$ python -q
>>> import numpy as np
>>> np.set_printoptions(suppress=True, linewidth=120)
>>> F = np.load("w.npy")
>>> F
array([[ 1, -1,  1, -1],
       [ 1,  0,  0,  0],
       [ 1,  1,  1,  1],
       [ 1,  2,  4,  8]])
>>> # row 3 is much longer than the rest
>>> M2 = np.linalg.inv(F)
>>> np.allclose(M2, F.T)
False
>>> (np.abs(M2) > 1e-9).astype(int)
array([[0, 1, 0, 0],
       [1, 1, 1, 1],
       [1, 1, 1, 0],
       [1, 1, 1, 1]])
>>> M2.round(2) + 0
array([[ 0.  ,  1.  ,  0.  ,  0.  ],
       [-0.33, -0.5 ,  1.  , -0.17],
       [ 0.5 , -1.  ,  0.5 ,  0.  ],
       [-0.17,  0.5 , -0.5 ,  0.17]])
>>> np.round(np.linalg.det(F) * M2, 2) + 0
array([[  0.,  12.,   0.,   0.],
       [ -4.,  -6.,  12.,  -2.],
       [  6., -12.,   6.,   0.],
       [ -2.,   6.,  -6.,   2.]])
>>> np.round(np.linalg.inv(M2), 2) + 0
array([[ 1., -1.,  1., -1.],
       [ 1.,  0.,  0.,  0.],
       [ 1.,  1.,  1.,  1.],
       [ 1.,  2.,  4.,  8.]])
>>> round(np.linalg.slogdet(F)[0], 2)
np.float64(1.0)
>>> r0, g = F[1], F[2]
>>> r0 @ g
np.int64(1)
>>> pr = (r0 @ g) / (r0 @ r0) * r0
>>> (g - pr) @ r0
np.float64(0.0)
>>> g - pr
array([0., 1., 1., 1.])
>>> rng = np.random.default_rng(8013)
>>> M2 = F + rng.integers(-2, 3, (4, 1)) @ rng.integers(-2, 3, (1, 4))
>>> M2
array([[ 1, -1,  0,  0],
       [ 1,  0,  0,  0],
       [ 1,  1,  0,  2],
       [ 1,  2,  3,  9]])
>>> M2 - F
array([[ 0,  0, -1,  1],
       [ 0,  0,  0,  0],
       [ 0,  0, -1,  1],
       [ 0,  0, -1,  1]])
>>> np.round(np.linalg.svd(M2 - F, compute_uv=False), 2) + 0
array([2.45, 0.  , 0.  , 0.  ])
>>> x = np.array([3, 1, -3, -1])
>>> target = F @ x
>>> c, lr = np.zeros(4), 1 / np.linalg.norm(F, 2) ** 2
>>> for i in range(6):
...     c -= lr * F.T @ (F @ c - target)
...     if i % 1 == 0: print(i, round(np.linalg.norm(F @ c - target), 2))
... 
0 4.16
1 4.09
2 4.03
3 3.96
4 3.9
5 3.84
>>> np.round(np.linalg.cond(F), 2)
np.float64(17.32)
>>> np.round(np.linalg.eigvals(F), 2)
array([ 8.33+0.j  ,  2.  +0.j  , -0.16+0.83j, -0.16-0.83j])
>>> np.einsum("ii->", F)
np.int64(10)
>>> J = np.load("layer2.npy")
>>> J
array([[-15.03,  -1.49, -15.92],
       [-14.01,  -1.83, -15.61],
       [-16.5 ,   0.  , -13.94],
       [-14.1 ,   0.49, -13.54],
       [-15.1 ,   0.29, -14.51],
       [-14.08,  -0.07, -14.81],
       [-15.13,   0.33, -17.11],
       [-16.67,   1.39, -17.24],
       [-12.97,  -0.14, -15.66],
       [-15.54,   0.29, -14.2 ],
       [-14.22,   0.61, -17.21],
       [-14.04,  -0.05, -15.18],
       [-15.87,  -0.42, -14.27],
       [-15.24,  -0.19, -16.13],
       [-15.69,   0.07, -15.34],
       [-14.09,  -0.33, -17.49],
       [-15.28,  -0.83, -14.67],
       [-15.81,   0.63, -15.9 ],
       [-16.5 ,  -0.67, -14.36],
       [-14.04,   1.21, -16.34],
       [-13.83,  -0.35, -14.47]])
>>> np.argsort(-np.linalg.norm(J, axis=0).round(6), kind="stable")[:3]
array([2, 0, 1])
>>> M2 = np.c_[J[:, :2] @ np.array([[0, 3], [4, 2]]), np.array([9, 6, -4, 8, 5, -8, 6, 7, 6, 4, 3, -4, -8, -4, -2, 3, 4, 4, -2, 8, -5])]
>>> M2.round(2)
array([[ -5.96, -48.07,   9.  ],
       [ -7.32, -45.69,   6.  ],
       [  0.  , -49.5 ,  -4.  ],
       [  1.96, -41.32,   8.  ],
       [  1.16, -44.72,   5.  ],
       [ -0.28, -42.38,  -8.  ],
       [  1.32, -44.73,   6.  ],
       [  5.56, -47.23,   7.  ],
       [ -0.56, -39.19,   6.  ],
       [  1.16, -46.04,   4.  ],
       [  2.44, -41.44,   3.  ],
       [ -0.2 , -42.22,  -4.  ],
       [ -1.68, -48.45,  -8.  ],
       [ -0.76, -46.1 ,  -4.  ],
       [  0.28, -46.93,  -2.  ],
       [ -1.32, -42.93,   3.  ],
       [ -3.32, -47.5 ,   4.  ],
       [  2.52, -46.17,   4.  ],
       [ -2.68, -50.84,  -2.  ],
       [  4.84, -39.7 ,   8.  ],
       [ -1.4 , -42.19,  -5.  ]])
>>> np.round(np.linalg.norm(np.linalg.qr(J)[0].T @ M2, axis=0) ** 2 / ((M2 ** 2).sum(axis=0) + 1e-12), 2)
array([1.  , 1.  , 0.22])
>>> np.round(np.linalg.norm(M2 - J @ np.linalg.lstsq(J, M2)[0], axis=0), 2) + 0
array([ 0.  ,  0.  , 22.73])
>>> Xs = J - J.mean(axis=0)
>>> left, s, Vh = np.linalg.svd(Xs, full_matrices=False)
>>> np.abs(left[:, 0]).argmax()
np.int64(15)
>>> np.round(np.abs(Vh[-1]), 2)
array([0.26, 0.93, 0.27])
>>> np.linalg.matrix_rank(Xs)
np.int64(3)
>>> np.round(Vh[0] * np.sign(Vh[0, np.abs(Vh[0]).argmax()]), 2)
array([-0.29, -0.19,  0.94])
>>> np.round(s ** 2 / (s ** 2).sum(), 2)
array([0.49, 0.34, 0.16])
>>> Xs = J - J.mean(axis=0)
>>> evecs = np.linalg.svd(Xs)[2][:1]
>>> M2 = Xs - Xs @ evecs.T @ evecs
>>> np.round(np.cov(Xs @ evecs.T, rowvar=False), 2)
np.float64(1.49)
>>> np.round(M2.std(axis=0), 2)
array([0.94, 0.72, 0.29])
>>> np.round(np.diag(evecs.T @ evecs), 2)
array([0.09, 0.04, 0.88])
>>> W0 = np.load("test1.npy")
>>> W0
array([[ 3.11, -5.91,  1.69],
       [-0.09, -4.1 , -0.3 ],
       [ 1.16,  3.12,  0.88],
       [-0.98, -5.99, -1.05],
       [-1.39,  5.62, -0.58],
       [-0.91,  5.1 , -0.28],
       [ 1.85, -6.09,  0.93],
       [ 3.39, -7.59,  1.82],
       [ 2.5 , -9.53,  1.1 ],
       [ 1.61,  2.56,  1.2 ],
       [ 3.01, -9.98,  1.4 ],
       [ 2.5 , -9.49,  1.14]])
>>> # column 1 is much longer than the rest
>>> Xs = W0 - W0.mean(axis=0)
>>> left, s, Vh = np.linalg.svd(Xs, full_matrices=False)
>>> np.searchsorted(np.cumsum(s ** 2) / (s ** 2).sum(), 0.9) + 1
np.int64(1)
>>> np.abs(Vh[0]).argmax()
np.int64(1)
>>> np.round(Vh[0] * np.sign(Vh[0, np.abs(Vh[0]).argmax()]), 2)
array([-0.2 ,  0.98, -0.08])
>>> x = np.array([3, 4, 0])
>>> h = np.maximum(W0 @ x, 0)
>>> np.round(np.maximum(W0 @ x, 0) - np.maximum(-W0 @ x, 0), 2)
array([-14.31, -16.67,  15.96, -26.9 ,  18.31,  17.67, -18.81, -20.19, -30.62,  15.07, -30.89, -30.46])
>>> np.round(np.maximum(W0 @ (3 * x), 0), 2)
array([ 0.  ,  0.  , 47.88,  0.  , 54.93, 53.01,  0.  ,  0.  ,  0.  , 45.21,  0.  ,  0.  ])
>>> W0 * (h > 1e-9)[:, None]
array([[ 0.  , -0.  ,  0.  ],
       [-0.  , -0.  , -0.  ],
       [ 1.16,  3.12,  0.88],
       [-0.  , -0.  , -0.  ],
       [-1.39,  5.62, -0.58],
       [-0.91,  5.1 , -0.28],
       [ 0.  , -0.  ,  0.  ],
       [ 0.  , -0.  ,  0.  ],
       [ 0.  , -0.  ,  0.  ],
       [ 1.61,  2.56,  1.2 ],
       [ 0.  , -0.  ,  0.  ],
       [ 0.  , -0.  ,  0.  ]])
>>> h.round(2)
array([ 0.  ,  0.  , 15.96,  0.  , 18.31, 17.67,  0.  ,  0.  ,  0.  , 15.07,  0.  ,  0.  ])
